>>> import numpy as np
>>> import numpy.linalg as la
>>> np.set_printoptions(precision=2, suppress=True, linewidth=200, sign=" ")
>>> def rd(a):
...     return np.round(a, 2) + 0
... 
>>> arr = np.load("run13.npy")
>>> arr
array([[ 6,  3,  6],
       [ 3,  6,  4],
       [ 6,  4,  6]])
>>> rng = np.random.default_rng(7855)
>>> idx = rng.permutation(3)
>>> idx
array([ 1,  2,  0])
>>> other = arr[idx][:, idx]
>>> rd(np.sort(np.abs(la.eigvals(other))))
array([  0.12,   3.33,  14.8 ])
>>> print(other)
[[ 6  4  3]
 [ 4  6  6]
 [ 3  6  6]]
>>> rd(la.det(other)), rd(la.det(arr[idx]))
(np.float64(-6.0), np.float64(-6.0))
>>> print(np.allclose(other, arr))
False
>>> K = np.load("x.npy")
>>> rd(K)
array([[-17.92,   7.05,   5.41],
       [ 14.63,  -3.86, -13.08],
       [-11.22,   8.31, -14.32],
       [-13.88,   8.88, -11.33],
       [ -7.36,   7.16, -17.16],
       [-14.33,   3.63,  13.47],
       [  1.2 ,  -4.82,  19.37],
       [  0.18,  -4.38,  19.51],
       [ 18.01,  -8.59,   1.39],
       [-18.08,   7.35,   4.38],
       [-15.73,   9.08,  -8.38],
       [-17.73,   8.79,  -2.87],
       [  9.  ,  -7.69,  16.12],
       [-18.24,   7.93,   2.09],
       [ 15.52,  -4.55, -11.77],
       [-16.  ,   4.96,  10.93],
       [ 14.75,  -9.  ,  10.07],
       [-13.29,   2.89,  14.66],
       [-10.97,   1.38,  16.67],
       [ -8.31,  -0.18,  18.19],
       [ 16.66,  -9.06,   6.36]])
>>> C = K[[20, 13]].astype(float)
>>> for _ in range(4):
...     idx = la.norm(K[:, None] - C, axis=-1).argmin(axis=1)
...     C = np.array([K[idx == j].mean(axis=0) for j in range(2)])
... 
>>> idx
array([ 1,  0,  1,  1,  1,  1,  0,  0,  0,  1,  1,  1,  0,  1,  0,  1,  0,  1,  1,  1,  0])
>>> print(rd(C))
[[ 11.24  -6.49   6.  ]
 [-14.08   5.94   2.44]]
>>> print(rd(C[1] - C[0]))
[-25.33  12.43  -3.56]
>>> print(rd(la.norm(C)))
21.07
>>> rd(C - C[0])
array([[  0.  ,   0.  ,   0.  ],
       [-25.33,  12.43,  -3.56]])
>>> print(np.unravel_index(np.abs(C).argmax(), C.shape))
(np.int64(1), np.int64(0))
>>> print(rd(np.abs(C).max()))
14.08
>>> rd(C.sum(axis=1))
array([10.75, -5.7 ])
>>> rd(C.sum(axis=0))
array([-2.84, -0.55,  8.44])
>>> rd(la.svd(C, compute_uv=False))
array([ 20.13,   6.24])
>>> rd(np.diff(C, axis=0))
array([[-25.33,  12.43,  -3.56]])
>>> cen = K - K.mean(axis=0)
>>> vecs = la.svd(cen)[2][:2]
>>> other = cen - cen @ vecs.T @ vecs
>>> rd(la.norm(other) / la.norm(cen))
np.float64(0.0)
>>> rd(other.std(axis=0))
array([ 0.,  0.,  0.])
>>> la.norm(other, axis=1).round(6).argmax()
np.int64(0)
>>> rd(np.cov(cen @ vecs.T, rowvar=False))
array([[ 226.  ,    0.  ],
       [   0.  ,  156.71]])
>>> E = np.load("dump.npy")
>>> E
array([[-16.04, -11.31,  13.15],
       [ 12.94,  11.29, -13.09],
       [ -3.03,  -6.07,   3.48],
       [ -5.85,   5.99,  -0.08],
       [  0.23, -10.71,   3.6 ],
       [  3.94,  -0.51,  -2.89],
       [  2.64,  -5.23,  -0.12],
       [ -0.98,  -2.54,   0.79],
       [ -8.08, -14.59,  10.01],
       [ -5.84, -13.88,   8.43],
       [  1.19,   6.76,  -4.44],
       [  1.5 ,   8.29,  -5.27],
       [ -5.82,  -7.27,   5.58],
       [  1.  ,  -7.72,   1.88],
       [  1.62,  -4.92,   0.33],
       [ -1.42,  -7.57,   3.2 ],
       [  0.27,  -0.88,  -0.63],
       [-17.53, -22.4 ,  18.76],
       [  2.35,  -9.99,   2.08],
       [-16.46,  -4.56,  10.5 ],
       [ -1.76,   2.58,  -0.96],
       [ -5.53,  -3.42,   3.77],
       [ -2.71,  -3.93,   2.37],
       [  4.99,  -5.79,  -1.22],
       [ -0.46,  -0.77,  -0.27],
       [  3.13,  -5.07,  -0.48]])
>>> cen = (E - E.mean(axis=0)) / E.std(axis=0)
>>> rd(cen.std(axis=0))
array([ 1.,  1.,  1.])
>>> np.argwhere(np.abs(cen) > 2)
array([[  0,   0],
       [  1,   0],
       [  1,   1],
       [  1,   2],
       [ 17,   0],
       [ 17,   1],
       [ 17,   2],
       [ 19,   0]])
>>> beta = la.lstsq(np.delete(cen, 1, axis=1), cen[:, 1])[0]
>>> np.abs(beta).argmax()
np.int64(1)
>>> rd(beta)
array([-1.22, -1.97])
>>> x0 = np.array([2, -3, 0])
>>> rhs = E @ x0
>>> rd(la.pinv(E) @ E)
array([[ 1.,  0.,  0.],
       [ 0.,  1.,  0.],
       [ 0.,  0.,  1.]])
>>> rd(la.solve(E.T @ E, E.T @ rhs))
array([ 2., -3.,  0.])
>>> rhs = rhs + 0.1 * rng.normal(size=26)
>>> rd(rhs)
array([  2.  ,  -7.94,  12.16, -29.66,  32.67,   9.33,  20.95,   5.65,  27.6 ,  29.94, -17.97, -21.81,  10.18,  24.97,  17.97,  19.68,   3.12,  31.92,  34.6 , -19.33, -11.1 ,  -0.94,   6.28,  27.33,
         1.47,  21.34])
>>> beta, *_ = la.lstsq(E, rhs)
>>> [round(float(la.norm(la.solve(E.T @ E + lam * np.eye(3), E.T @ rhs))), 2) for lam in (0, 1, 10, 100)]
[3.6, 3.59, 3.54, 3.12]
>>> print(beta.round())
[ 2. -3.  0.]
>>> X = np.loadtxt("w.csv", delimiter=",")
>>> rd(X)
array([[ 0.35,  0.13, -0.55,  0.75],
       [-0.12,  0.94,  0.31,  0.11],
       [-0.08, -0.32,  0.71,  0.62],
       [ 0.93,  0.04,  0.3 , -0.21]])
>>> other = la.inv(X)
>>> rd(la.det(X) * la.det(other))
np.float64(1.0)
>>> rd(la.inv(other))
array([[ 0.35,  0.13, -0.55,  0.75],
       [-0.12,  0.94,  0.31,  0.11],
       [-0.08, -0.32,  0.71,  0.62],
       [ 0.93,  0.04,  0.3 , -0.21]])
>>> print(rd(la.det(X) * other))
[[-0.35  0.12  0.08 -0.93]
 [-0.13 -0.94  0.32 -0.04]
 [ 0.55 -0.31 -0.71 -0.3 ]
 [-0.75 -0.11 -0.62  0.21]]
>>> np.allclose(other, X.T)
True
>>> (np.abs(other) > 1e-9).astype(int)
array([[ 1,  1,  1,  1],
       [ 1,  1,  1,  1],
       [ 1,  1,  1,  1],
       [ 1,  1,  1,  1]])
>>> F = np.loadtxt("sample4.csv", delimiter=",")
>>> F
array([[ 4.,  1.],
       [ 1.,  4.]])
>>> vals, vecs = la.eigh(F)
>>> x0 = np.array([-2, 0])
>>> x0 @ F @ x0
np.float64(16.0)
>>> print(x0 @ F @ x0 / (x0 @ x0), vals[0], vals[-1])
4.0 3.0 5.0
>>> np.abs(F).sum(axis=1).max(), np.abs(vals).max()
(np.float64(5.0), np.float64(5.0))
>>> W0 = np.load("out13.npy")
>>> W0
array([[ 0,  0, -7],
       [ 0,  9,  0],
       [-3,  0,  0]])
>>> x0 = np.array([2, -1, -2])
>>> rhs = W0 @ x0
>>> rhs
array([14, -9, -6])
>>> print(rd(la.solve(W0, rhs + W0[:, 2])))
[ 2. -1. -1.]
>>> rd(la.solve(W0, W0[:, 1]))
array([ 0.,  1.,  0.])
>>> other = np.array([[2, 3, 0, 2], [1, 1, 2, 3], [-3, -1, -3, -1], [1, -2, 0, 0]])
>>> data = np.triu(other, 1)
>>> data
array([[ 0,  3,  0,  2],
       [ 0,  0,  2,  3],
       [ 0,  0,  0, -1],
       [ 0,  0,  0,  0]])
>>> d = la.norm(K[:, None] - K[None], axis=-1)
>>> d.shape
(21, 21)
>>> print(np.flatnonzero(d[19] < d.mean() / 2))
[  5   6   7  15  17  18  19]
>>> la.matrix_rank(d ** 2)
np.int64(3)
>>> rd(d[:5, :5])
array([[  0.  ,  38.99,  20.87,  17.32,  24.92],
       [ 38.99,   0.  ,  28.6 ,  31.28,  24.94],
       [ 20.87,  28.6 ,   0.  ,   4.03,   4.93],
       [ 17.32,  31.28,   4.03,   0.  ,   8.91],
       [ 24.92,  24.94,   4.93,   8.91,   0.  ]])
>>> th = np.radians(30)
>>> r_ = np.eye(4)
>>> r_[0, 0] = r_[2, 2] = np.cos(th)
>>> r_[0, 2], r_[2, 0] = -np.sin(th), np.sin(th)
>>> rd(r_)
array([[ 0.87,  0.  , -0.5 ,  0.  ],
       [ 0.  ,  1.  ,  0.  ,  0.  ],
       [ 0.5 ,  0.  ,  0.87,  0.  ],
       [ 0.  ,  0.  ,  0.  ,  1.  ]])
>>> other = data @ r_.T
>>> rd(la.det(r_)), rd(np.trace(r_))
(np.float64(1.0), np.float64(3.73))
>>> np.allclose(data @ data.T, other @ other.T)
True
>>> rd(np.abs(other - data).max(axis=0))
array([ 1.  ,  0.  ,  0.27,  0.  ])
>>> M = np.load("case9.npy")
>>> print(M)
[[-0.35  0.25 -0.45]
 [-0.14  0.1  -0.18]
 [ 0.91 -0.65  1.17]]
>>> rd(np.sort(np.abs(la.eigvals(M))))
array([ 0.  ,  0.  ,  0.92])
>>> rd(np.trace(M))
np.float64(0.92)
>>> rd(la.det(M))
np.float64(0.0)
>>> rd(M @ M)
array([[-0.32,  0.23, -0.41],
       [-0.13,  0.09, -0.17],
       [ 0.84, -0.6 ,  1.08]])
>>> left, sig, Vh = la.svd(M)
>>> np.argmax(sig[:-1] / (sig[1:] + 1e-6)) + 1
np.int64(1)
>>> other = left[:, :1] @ np.diag(sig[:1]) @ Vh[:1]
>>> rd(la.norm(M - other) / la.norm(M))
np.float64(0.0)
>>> rd(np.abs(M - other).max())
np.float64(0.0)
>>> rd(la.norm(M - other, 2)), rd(sig[1])
(np.float64(0.0), np.float64(0.0))
>>> rank = la.matrix_rank(M)
>>> rank
np.int64(1)
>>> ns = la.svd(M)[2][rank:].T
>>> [int(la.matrix_rank(np.delete(M, i, axis=0))) for i in range(3)]
[1, 1, 1]
>>> print([int(la.matrix_rank(M[:i])) for i in range(1, len(M) + 1)])
[1, 1, 1]
>>> print(rd(M @ ns))
[[ 0.  0.]
 [ 0.  0.]
 [ 0.  0.]]
>>> left, sig, Vh = la.svd(M, full_matrices=False)
>>> print(np.allclose(left * sig @ Vh, M))
True
>>> rd(Vh @ Vh.T)
array([[ 1.,  0.,  0.],
       [ 0.,  1.,  0.],
       [ 0.,  0.,  1.]])
>>> rd(np.sqrt((sig ** 2).sum())), rd(la.norm(M))
(np.float64(1.75), np.float64(1.75))
>>> rd(left.T @ M @ Vh.T)
array([[ 1.75,  0.  ,  0.  ],
       [ 0.  ,  0.  ,  0.  ],
       [ 0.  ,  0.  ,  0.  ]])
>>> rd(sig / sig[0])
array([ 1.,  0.,  0.])
>>> (sig > 1e-8).sum()
np.int64(1)
>>> np.cumsum(sig ** 2) / np.sum(sig ** 2)
array([ 1.,  1.,  1.])
>>> la.matrix_rank(M, rtol=0.1)
np.int64(1)
>>> rd(la.norm(M, 2) / la.norm(M))
np.float64(1.0)
